In [1]: import numpy as np

In [2]: np.set_printoptions(precision=3, suppress=True, linewidth=160)

In [3]: rd = lambda a: np.round(a, 3) + 0

In [4]: Y = np.array([[-1, 2], [-1, 2], [2, 3], [1, 2], [-2, 1]])

In [5]: basis = np.array([[2, 1, 2], [2, 0, 2]])

In [6]: mat = Y @ basis

In [7]: mat
Out[7]: 
array([[ 2, -1,  2],
       [ 2, -1,  2],
       [10,  2, 10],
       [ 6,  1,  6],
       [-2, -2, -2]])

In [8]: rank = np.linalg.matrix_rank(mat)

In [9]: rank
Out[9]: np.int64(2)

In [10]: ns = np.linalg.svd(mat)[2][rank:].T

In [11]: np.linalg.matrix_rank(mat.T @ mat), np.linalg.matrix_rank(mat @ mat.T)
Out[11]: (np.int64(2), np.int64(2))

In [12]: [int(np.linalg.matrix_rank(np.delete(mat, i, axis=0))) for i in range(5)]
Out[12]: [2, 2, 2, 2, 2]

In [13]: rd(ns[:, 0] / ns[np.abs(ns[:, 0]).round(6).argmax(), 0])
Out[13]: array([ 1.,  0., -1.])

In [14]: [int(np.linalg.matrix_rank(mat[:i])) for i in range(1, len(mat) + 1)]
Out[14]: [1, 1, 2, 2, 2]

In [15]: rd(mat @ ns)
Out[15]: 
array([[0.],
       [0.],
       [0.],
       [0.],
       [0.]])

In [16]: [int(np.linalg.matrix_rank(mat[:, :j + 1])) for j in range(3)]
Out[16]: [1, 2, 2]

In [17]: np.allclose(mat @ ns, 0)
Out[17]: True

In [18]: rd(np.linalg.norm(mat, 2) / np.linalg.norm(mat))
Out[18]: np.float64(0.99)

In [19]: [round(float(x), 3) for x in np.linalg.svd(mat, compute_uv=False)[:3]]
Out[19]: [17.34, 2.516, 0.0]

In [20]: np.linalg.cond(mat) > 100
Out[20]: np.True_

In [21]: C2 = mat.T @ mat

In [22]: (mat @ mat.T).shape
Out[22]: (5, 5)

In [23]: C2
Out[23]: 
array([[148,  26, 148],
       [ 26,  11,  26],
       [148,  26, 148]])

In [24]: np.argsort(-np.linalg.norm(C2, axis=0).round(6), kind="stable")[:3]
Out[24]: array([0, 2, 1])

In [25]: rd(np.linalg.norm(C2, 2) / np.linalg.norm(C2))
Out[25]: np.float64(1.0)

In [26]: np.linalg.matrix_rank(C2, rtol=0.1)
Out[26]: np.int64(1)

In [27]: [round(float(x), 3) for x in np.linalg.svd(C2, compute_uv=False)[:3]]
Out[27]: [300.667, 6.333, 0.0]

In [28]: np.linalg.cond(C2) > 100
Out[28]: np.True_
